% python3 -q
>>> import numpy as np
>>> np.set_printoptions(precision=2, suppress=True, linewidth=200)
>>> M = np.load("sample5.npy")
>>> print(M)
[[-0.1  -0.34  0.29  0.43 -0.3  -0.72]
 [-0.49 -0.32 -0.44 -0.51 -0.45 -0.08]
 [ 0.73  0.13 -0.49  0.04 -0.42 -0.16]
 [ 0.34 -0.04  0.6  -0.69 -0.14 -0.14]
 [-0.24  0.57  0.29  0.18 -0.66  0.25]
 [-0.2   0.66 -0.18 -0.22  0.28 -0.6 ]]
>>> # keeps lengths
>>> q, Rm = np.linalg.qr(M)
>>> print(np.trace(q @ q.T))
6.0
>>> q @ Rm
array([[-0.1 , -0.34,  0.29,  0.43, -0.3 , -0.72],
       [-0.49, -0.32, -0.44, -0.51, -0.45, -0.08],
       [ 0.73,  0.13, -0.49,  0.04, -0.42, -0.16],
       [ 0.34, -0.04,  0.6 , -0.69, -0.14, -0.14],
       [-0.24,  0.57,  0.29,  0.18, -0.66,  0.25],
       [-0.2 ,  0.66, -0.18, -0.22,  0.28, -0.6 ]])
>>> np.abs(np.diag(Rm))
array([1., 1., 1., 1., 1., 1.])
>>> q
array([[-0.1 , -0.34,  0.29,  0.43, -0.3 , -0.72],
       [-0.49, -0.32, -0.44, -0.51, -0.45, -0.08],
       [ 0.73,  0.13, -0.49,  0.04, -0.42, -0.16],
       [ 0.34, -0.04,  0.6 , -0.69, -0.14, -0.14],
       [-0.24,  0.57,  0.29,  0.18, -0.66,  0.25],
       [-0.2 ,  0.66, -0.18, -0.22,  0.28, -0.6 ]])
>>> abs(Rm[0, 0]), round(np.linalg.norm(M[:, 0]), 2)
(np.float64(1.0), np.float64(1.0))
>>> vec = np.array([1, 1, -2, 0, 2, 2])
>>> y = M @ vec
>>> y
array([-3.05, -0.97,  0.68, -1.45, -1.06,  0.18])
>>> print(np.linalg.solve(M, y + M[:, 3]))
[ 1.  1. -2.  1.  2.  2.]
>>> np.round(np.linalg.solve(M, -2 * y), 2) + 0
array([-2., -2.,  4.,  0., -4., -4.])
>>> np.round(np.linalg.solve(M, M[:, 5]), 2) + 0
array([0., 0., 0., 0., 0., 1.])
>>> np.round(np.linalg.solve(M, y), 2) + 0
array([ 1.,  1., -2.,  0.,  2.,  2.])
>>> t3 = np.stack([M, 3 * M, M[::-1]])
>>> np.round(np.einsum("bij,cij->bc", t3, t3), 2) + 0
array([[ 6., 18.,  0.],
       [18., 54.,  0.],
       [ 0.,  0.,  6.]])
>>> print(np.linalg.matrix_rank(t3.reshape(3, -1)))
2
>>> np.linalg.matrix_rank(t3)
array([6, 6, 6])
>>> u, v = M[3], M[2]
>>> round(float(u @ v), 2)
-0.0
>>> p = (u @ v) / (u @ u) * u
>>> (v - p) @ u
np.float64(0.0)
>>> np.linalg.matrix_rank(np.outer(u, v))
np.int64(1)
>>> p.round(2) + 0
array([0., 0., 0., 0., 0., 0.])
>>> np.round(np.outer(u, v), 2) + 0
array([[ 0.25,  0.04, -0.17,  0.01, -0.14, -0.05],
       [-0.03, -0.01,  0.02,  0.  ,  0.02,  0.01],
       [ 0.44,  0.08, -0.3 ,  0.03, -0.25, -0.1 ],
       [-0.51, -0.09,  0.34, -0.03,  0.29,  0.11],
       [-0.1 , -0.02,  0.07, -0.01,  0.06,  0.02],
       [-0.1 , -0.02,  0.07, -0.01,  0.06,  0.02]])
>>> B = np.linalg.inv(M)
>>> print(B)
[[-0.1  -0.49  0.73  0.34 -0.24 -0.2 ]
 [-0.34 -0.32  0.13 -0.04  0.57  0.66]
 [ 0.29 -0.44 -0.49  0.6   0.29 -0.18]
 [ 0.43 -0.51  0.04 -0.69  0.18 -0.22]
 [-0.3  -0.45 -0.42 -0.14 -0.66  0.28]
 [-0.72 -0.08 -0.16 -0.14  0.25 -0.6 ]]
>>> print(np.linalg.inv(B))
[[-0.1  -0.34  0.29  0.43 -0.3  -0.72]
 [-0.49 -0.32 -0.44 -0.51 -0.45 -0.08]
 [ 0.73  0.13 -0.49  0.04 -0.42 -0.16]
 [ 0.34 -0.04  0.6  -0.69 -0.14 -0.14]
 [-0.24  0.57  0.29  0.18 -0.66  0.25]
 [-0.2   0.66 -0.18 -0.22  0.28 -0.6 ]]
>>> round(np.linalg.slogdet(M)[0], 2)
np.float64(-1.0)
>>> E = np.loadtxt("out15.csv", delimiter=",")
>>> E
array([[ 0.,  1.,  3.,  3.,  2.],
       [ 2.,  2.,  6.,  4.,  4.],
       [ 2.,  3.,  8.,  5.,  5.],
       [ 3.,  6.,  8.,  5.,  5.],
       [ 4.,  6., 11.,  6.,  7.],
       [ 5.,  9., 12.,  9., 10.],
       [ 5., 10., 12., 12., 10.],
       [ 5., 10., 15., 13., 13.],
       [ 5., 13., 15., 14., 14.],
       [ 6., 13., 17., 14., 15.],
       [ 9., 13., 20., 17., 15.],
       [11., 15., 22., 17., 15.],
       [13., 18., 25., 17., 17.],
       [13., 19., 28., 20., 18.],
       [16., 19., 29., 22., 18.]])
>>> B = E / np.sqrt((E ** 2).mean(axis=1, keepdims=True))
>>> np.linalg.norm(B, axis=1)
array([2.24, 2.24, 2.24, 2.24, 2.24, 2.24, 2.24, 2.24, 2.24, 2.24, 2.24, 2.24, 2.24, 2.24, 2.24])
